% python3 -q
>>> import numpy as np
>>> from numpy import linalg as LA
>>> np.set_printoptions(precision=2, suppress=True, linewidth=120)
>>> def rd(a):
...     return np.round(a, 2) + 0
... 
>>> mat = np.load("m.npy")
>>> mat
array([[2, 0, 1, 1, 2, 2, 1, 0, 2, 1, 0, 2, 2],
       [2, 2, 2, 0, 1, 1, 2, 0, 2, 1, 0, 1, 0],
       [1, 1, 2, 2, 0, 0, 2, 2, 1, 2, 0, 1, 2],
       [2, 2, 0, 1, 0, 1, 0, 0, 2, 0, 1, 0, 2],
       [1, 1, 2, 2, 0, 2, 1, 1, 1, 0, 1, 0, 1],
       [2, 1, 0, 2, 2, 1, 1, 2, 1, 0, 2, 2, 0],
       [0, 0, 1, 1, 2, 2, 0, 2, 2, 0, 2, 0, 0],
       [2, 0, 0, 1, 0, 0, 0, 1, 2, 0, 2, 1, 2],
       [2, 2, 0, 2, 2, 0, 0, 1, 2, 1, 2, 1, 1],
       [1, 2, 1, 0, 0, 2, 2, 0, 0, 2, 2, 0, 0],
       [2, 0, 2, 0, 0, 2, 0, 1, 0, 1, 1, 0, 1],
       [2, 0, 2, 2, 2, 2, 2, 2, 1, 1, 1, 1, 1],
       [1, 1, 0, 0, 2, 2, 2, 2, 1, 0, 2, 2, 1],
       [1, 1, 0, 0, 2, 2, 2, 2, 1, 0, 2, 2, 1],
       [0, 2, 0, 0, 1, 1, 1, 2, 0, 0, 2, 2, 1]])
>>> # row 13 repeats row 12
>>> M2 = mat / np.sqrt((mat ** 2).mean(axis=1, keepdims=True))
>>> LA.matrix_rank(mat - mat.mean(axis=1, keepdims=True))
np.int64(12)
>>> LA.matrix_rank(M2) == LA.matrix_rank(mat)
np.True_
>>> rd(LA.norm(M2, axis=1))
array([3.61, 3.61, 3.61, 3.61, 3.61, 3.61, 3.61, 3.61, 3.61, 3.61, 3.61, 3.61, 3.61, 3.61, 3.61])
>>> rd(M2[5])
array([1.36, 0.68, 0.  , 1.36, 1.36, 0.68, 0.68, 1.36, 0.68, 0.  , 1.36, 1.36, 0.  ])
>>> feats = np.loadtxt("data.csv", delimiter=",")
>>> feats
array([[-29.85,  -9.7 , -30.42,  29.03, -30.2 ,  10.37,  12.93,   9.45,  -9.48,  19.47],
       [-29.8 , -10.59, -30.91,  29.5 , -28.36,   9.69,  11.05,   8.69, -10.14,  18.37],
       [-27.9 , -10.46, -30.73,  30.89, -29.39,   9.57,  11.79,  10.24,  -9.91,  19.01],
       [-32.2 , -10.23, -28.26,  29.9 , -31.18,   9.95,   9.09,   9.46, -10.02,  19.3 ],
       [-29.85, -10.11, -29.85,  29.21, -30.64,   9.41,   8.22,  10.12,  -9.19,  19.78],
       [-30.54,  -8.53, -30.63,  30.73, -29.65,   8.42,  10.23,   9.55, -10.27,  20.16],
       [-27.71,  -9.83, -30.68,  30.17, -30.14,   8.15,   9.94,  10.27,  -9.4 ,  20.01],
       [-30.7 ,  -8.86, -30.95,  30.32, -30.38,   9.71,  12.13,  10.5 , -10.3 ,  19.15],
       [-29.47, -11.74, -29.04,  29.03, -30.75,  11.29,  10.84,   9.72, -10.77,  16.12],
       [-29.35,  -7.46, -30.31,  31.05, -29.67,   9.01,   9.77,  10.49, -10.33,  20.36],
       [-28.55, -11.65, -29.33,  31.39, -30.65,   9.61,  12.04,   9.95,  -9.97,  20.  ],
       [-30.3 , -10.42, -30.93,  30.3 , -29.39,   9.47,   9.66,  10.91,  -9.58,  20.11],
       [-28.66, -10.35, -30.02,  29.55, -29.91,   9.89,   9.3 ,  11.53,  -8.84,  20.12],
       [-29.42, -10.64, -31.57,  31.68, -29.28,  10.52,   8.79,   9.03,  -9.72,  19.86],
       [-30.13, -10.76, -29.96,  31.18, -31.55,   9.51,   8.89,  12.09,  -8.94,  19.71],
       [-29.75,  -9.85, -31.26,  29.39, -29.36,  10.31,   9.36,   9.59, -12.65,  18.97],
       [-30.75,  -8.79, -29.28,  29.11, -28.98,   9.72,   8.72,   9.67,  -9.48,  19.44],
       [-28.97, -10.25, -30.22,  30.52, -30.22,   8.65,   9.57,   8.25,  -8.99,  20.37],
       [-29.68, -10.83, -29.17,  28.81, -31.62,  11.98,   8.83,   9.83, -10.67,  19.33],
       [-28.5 ,  -9.9 , -29.63,  30.82, -29.38,   9.01,   9.24,   9.66,  -9.49,  20.89],
       [-30.62,  -9.93, -29.67,  29.84, -29.61,   9.76,  10.66,  11.48, -10.9 ,  19.87],
       [-29.32,  -8.88, -30.19,  27.92, -31.8 ,   9.89,  11.12,  10.03,  -9.92,  20.26],
       [-30.71,  -8.86, -29.61,  28.98, -29.78,  10.97,  10.62,   9.51,  -8.51,  20.02],
       [-32.6 , -11.02, -28.16,  29.38, -30.25,   8.79,  10.5 ,  12.02,  -9.98,  20.24],
       [-29.78, -10.61, -29.37,  28.86, -30.51,   9.55,   9.01,   9.37, -10.39,  22.48],
       [-28.08,  -9.88, -31.28,  30.97, -28.28,  11.01,  11.23,  10.29,  -8.56,  20.23],
       [-30.06, -10.75, -32.42,  29.15, -28.75,  10.41,  10.27,  11.6 ,  -9.36,  17.92],
       [-30.2 , -10.31, -28.88,  29.72, -30.28,  10.59,  10.08,   9.74,  -8.41,  21.12],
       [-29.23,  -9.35, -29.97,  30.18, -29.37,  10.82,   9.56,   9.57,  -9.42,  19.55],
       [-28.81, -11.64, -28.49,  30.53, -30.51,  10.44,   9.94,   9.26, -10.85,  22.64],
       [-30.7 ,  -6.98, -31.39,  31.78, -28.48,   9.93,   9.59,   8.73,  -8.15,  20.93],
       [-30.36,  -9.65, -30.46,  30.96, -30.08,  10.08,   8.93,   9.88,  -9.28,  21.67],
       [-29.7 , -10.03, -31.16,  30.43, -31.97,  10.47,  10.23,   9.29,  -9.03,  20.64],
       [-30.94, -10.23, -28.69,  30.94, -30.45,  12.23,   9.7 ,  10.49, -10.71,  20.04],
       [-31.07, -11.51, -28.82,  31.38, -29.59,  10.13,  10.58,   9.21,  -8.55,  20.83],
       [-29.34, -10.03, -29.43,  29.68, -28.27,  10.43,  10.15,  11.13, -10.4 ,  19.91],
       [-28.96, -11.81, -31.46,  30.13, -28.08,   9.29,   8.99,  10.92, -10.65,  20.09],
       [-29.22,  -8.26, -30.01,  29.25, -29.67,   9.04,   9.11,   9.83,  -9.84,  19.7 ],
       [-29.56, -11.36, -28.72,  30.6 , -30.78,   9.01,  10.71,  11.53,  -8.73,  18.67],
       [-30.54, -10.35, -30.24,  29.08, -30.86,   9.8 ,   9.4 ,   9.03, -10.92,  19.64],
       [-27.91,  -8.9 , -29.29,  31.02, -31.14,   8.39,   9.4 ,   8.36,  -9.63,  20.19],
       [-30.38,  -9.89, -29.68,  30.76, -27.53,  10.48,   8.61,  10.2 ,  -9.85,  19.88],
       [-30.33, -10.19, -30.31,  31.89, -29.81,  11.57,   9.54,  10.55,  -9.98,  20.22],
       [-28.94, -10.93, -30.43,  31.96, -30.24,   9.94,  12.12,   9.82,  -9.9 ,  20.48],
       [-29.41, -10.38, -30.35,  29.11, -30.76,  10.08,  12.22,  10.  ,  -9.45,  20.39],
       [-29.38, -10.76, -30.12,  30.74, -30.97,  10.61,   9.89,  10.56, -11.58,  18.94],
       [-29.08,  -8.35, -30.18,  29.2 , -29.08,   9.49,  10.86,   9.32,  -9.32,  20.51],
       [-28.75, -10.94, -31.37,  31.26, -30.69,  10.21,   9.21,  12.31, -10.07,  20.12]])
>>> cen = feats - feats.mean(axis=0)
>>> evecs = LA.svd(cen)[2][:1]
>>> M2 = cen - cen @ evecs.T @ evecs
>>> rd((cen @ evecs.T).std(axis=0))
array([1.33])
>>> rd(np.diag(evecs.T @ evecs))
array([0.05, 0.29, 0.1 , 0.07, 0.13, 0.06, 0.02, 0.07, 0.07, 0.14])
>>> rd(M2.std(axis=0))
array([0.96, 0.78, 0.85, 0.9 , 0.88, 0.8 , 1.07, 0.88, 0.78, 0.9 ])
